$ python3 -q
>>> import numpy as np
>>> import numpy.linalg as la
>>> np.set_printoptions(precision=3, suppress=True, linewidth=140, floatmode="fixed")
>>> def rnd(a):
...     return np.round(a, 3) + 0
... 
>>> E = np.array([[0.5, 2.3, 0.1, 1.5],
...     [0.6, 0.0, 0.0, 1.8],
...     [1.6, 1.7, 0.0, -0.4],
...     [0.7, -0.5, -0.4, -0.7]])
>>> E[:, 3] *= 20
>>> E
array([[  0.500,   2.300,   0.100,  30.000],
       [  0.600,   0.000,   0.000,  36.000],
       [  1.600,   1.700,   0.000,  -8.000],
       [  0.700,  -0.500,  -0.400, -14.000]])
>>> # column 3 is much longer than the rest
>>> blk = np.stack([E, -1 * E, E[::-1]])
>>> blk.sum(axis=0)
array([[  0.700,  -0.500,  -0.400, -14.000],
       [  1.600,   1.700,   0.000,  -8.000],
       [  0.600,   0.000,   0.000,  36.000],
       [  0.500,   2.300,   0.100,  30.000]])
>>> rnd(np.einsum("bij,cij->bc", blk, blk))
array([[ 2468.260, -2468.260, -1415.760],
       [-2468.260,  2468.260,  1415.760],
       [-1415.760,  1415.760,  2468.260]])
>>> rnd(la.det(blk))
array([48.576, 48.576, 48.576])
>>> la.matrix_rank(blk)
array([4, 4, 4])
>>> J = np.loadtxt("case7.csv", delimiter=",")
>>> J
array([[ 0.000,  3.000,  6.000],
       [ 0.000, -2.000, -4.000],
       [ 0.000,  1.000,  2.000],
       [ 0.000,  1.000,  2.000]])
>>> # rows and columns are dependent
>>> la.lstsq(J[:-1].T, J[-1])[2]
np.int32(1)
>>> rnd(J @ la.pinv(J) @ J)
array([[ 0.000,  3.000,  6.000],
       [ 0.000, -2.000, -4.000],
       [ 0.000,  1.000,  2.000],
       [ 0.000,  1.000,  2.000]])
>>> np.allclose(J[:-1].T @ la.lstsq(J[:-1].T, J[-1])[0], J[-1])
True
>>> np.abs(np.diag(la.qr(J)[1])) > 1e-9
array([False,  True, False])
>>> U, sv, Vt = la.svd(J)
>>> rnd(sv)
array([8.660, 0.000, 0.000])
>>> M2 = U[:, :1] @ np.diag(sv[:1]) @ Vt[:1]
>>> la.matrix_rank(M2)
np.int64(1)
>>> rnd(np.abs(J - M2).max())
np.float64(0.0)
>>> rnd(la.norm(J - M2) / la.norm(J))
np.float64(0.0)
>>> data = np.loadtxt("arr.csv", delimiter=",")
>>> data
array([[ 1.200, -0.200,  2.000],
       [ 1.749, -0.393,  2.245],
       [-0.800, -1.600, -1.100]])
>>> rnd(np.einsum("ij,ji->", data, data))
np.float64(-8.279)
>>> rnd(np.einsum("ii->", data))
np.float64(-0.293)
>>> rnd(la.det(data.T))
np.float64(-1.422)
>>> rnd(la.det(data[::-1]))
np.float64(1.422)
>>> rnd(np.poly(data))
array([1.000, 0.293, 4.183, 1.422])
>>> rnd(la.eigvals(data))
array([-0.339+0.000j,  0.023+2.049j,  0.023-2.049j])
>>> q, Rm = la.qr(data)
>>> rnd(q.T @ q)
array([[1.000, 0.000, 0.000],
       [0.000, 1.000, 0.000],
       [0.000, 0.000, 1.000]])
>>> rnd(np.trace(q @ q.T))
np.float64(3.0)
>>> rnd(q @ Rm)
array([[ 1.200, -0.200,  2.000],
       [ 1.749, -0.393,  2.245],
       [-0.800, -1.600, -1.100]])
>>> rnd(abs(Rm[0, 0])), rnd(la.norm(data[:, 0]))
(np.float64(2.267), np.float64(2.267))
>>> rnd(np.abs(np.diag(Rm)))
array([2.267, 1.652, 0.380])
>>> q.shape, Rm.shape
((3, 3), (3, 3))
>>> vec = np.array([-3, 2, -2])
>>> y = data @ vec
>>> rnd(y)
array([ -8.000, -10.523,   1.400])
>>> rnd(la.solve(data, -2 * y))
array([ 6.000, -4.000,  4.000])
>>> rnd(la.solve(data, data[:, 1]))
array([0.000, 1.000, 0.000])
>>> A = np.load("data.npy")
>>> A
array([[-4.652,  1.288, -5.339],
       [-4.106,  0.924, -4.029],
       [-3.322, -0.094, -0.586],
       [-4.007,  1.545, -6.483],
       [ 1.536,  0.667, -1.930],
       [ 0.705,  0.863, -3.603],
       [ 0.655,  1.747, -5.635],
       [-5.675,  1.022, -4.451],
       [ 2.415,  0.905, -3.110],
       [-3.037,  1.034, -5.268],
       [-2.561,  0.304, -1.731],
       [ 4.071,  1.502, -5.050],
       [-2.324,  0.147, -1.552],
       [-0.788,  1.477, -6.066],
       [-3.341,  1.081, -5.439],
       [-3.291,  0.599, -2.883],
       [-6.396,  0.020, -1.195],
       [-4.868,  0.615, -3.149],
       [-6.386, -0.015, -1.174],
       [-3.443, -0.054, -0.530],
       [ 0.043,  1.303, -4.544],
       [-0.013, -0.007, -0.008],
       [-4.901,  0.540, -3.240],
       [ 0.593,  0.216, -1.107],
       [-0.616,  0.379, -1.306],
       [ 2.438,  0.827, -2.975]])
>>> theta = np.radians(60)
>>> Rm = np.eye(3)
>>> Rm[1, 1] = Rm[2, 2] = np.cos(theta)
>>> Rm[1, 2], Rm[2, 1] = -np.sin(theta), np.sin(theta)
>>> rnd(Rm)
array([[ 1.000,  0.000,  0.000],
       [ 0.000,  0.500, -0.866],
       [ 0.000,  0.866,  0.500]])
>>> M2 = A @ Rm.T
>>> rnd(la.svd(A, compute_uv=False)), rnd(la.svd(M2, compute_uv=False))
(array([22.454, 13.658,  0.495]), array([22.454, 13.658,  0.495]))
>>> rnd(np.abs(M2 - A).max(axis=0))
array([0.000, 4.842, 4.580])
>>> np.allclose(la.norm(A, axis=1), la.norm(M2, axis=1))
True
>>> Xc = A - A.mean(axis=0)
>>> U, sv, Vt = la.svd(Xc, full_matrices=False)
>>> np.abs(U[:, 0]).argmax()
np.int64(11)
>>> rnd(Vt[0] * np.sign(Vt[0, np.abs(Vt[0]).argmax()]))
array([ 0.995,  0.068, -0.078])
>>> rnd((sv ** 2).sum() ** 2 / (sv ** 4).sum())
np.float64(1.763)
>>> (np.sign(U[:, 0]) == np.sign(U[0, 0])).astype(int)
array([1, 1, 1, 1, 0, 0, 0, 1, 0, 1, 1, 0, 1, 0, 1, 1, 1, 1, 1, 1, 0, 0, 1, 0, 0, 0])
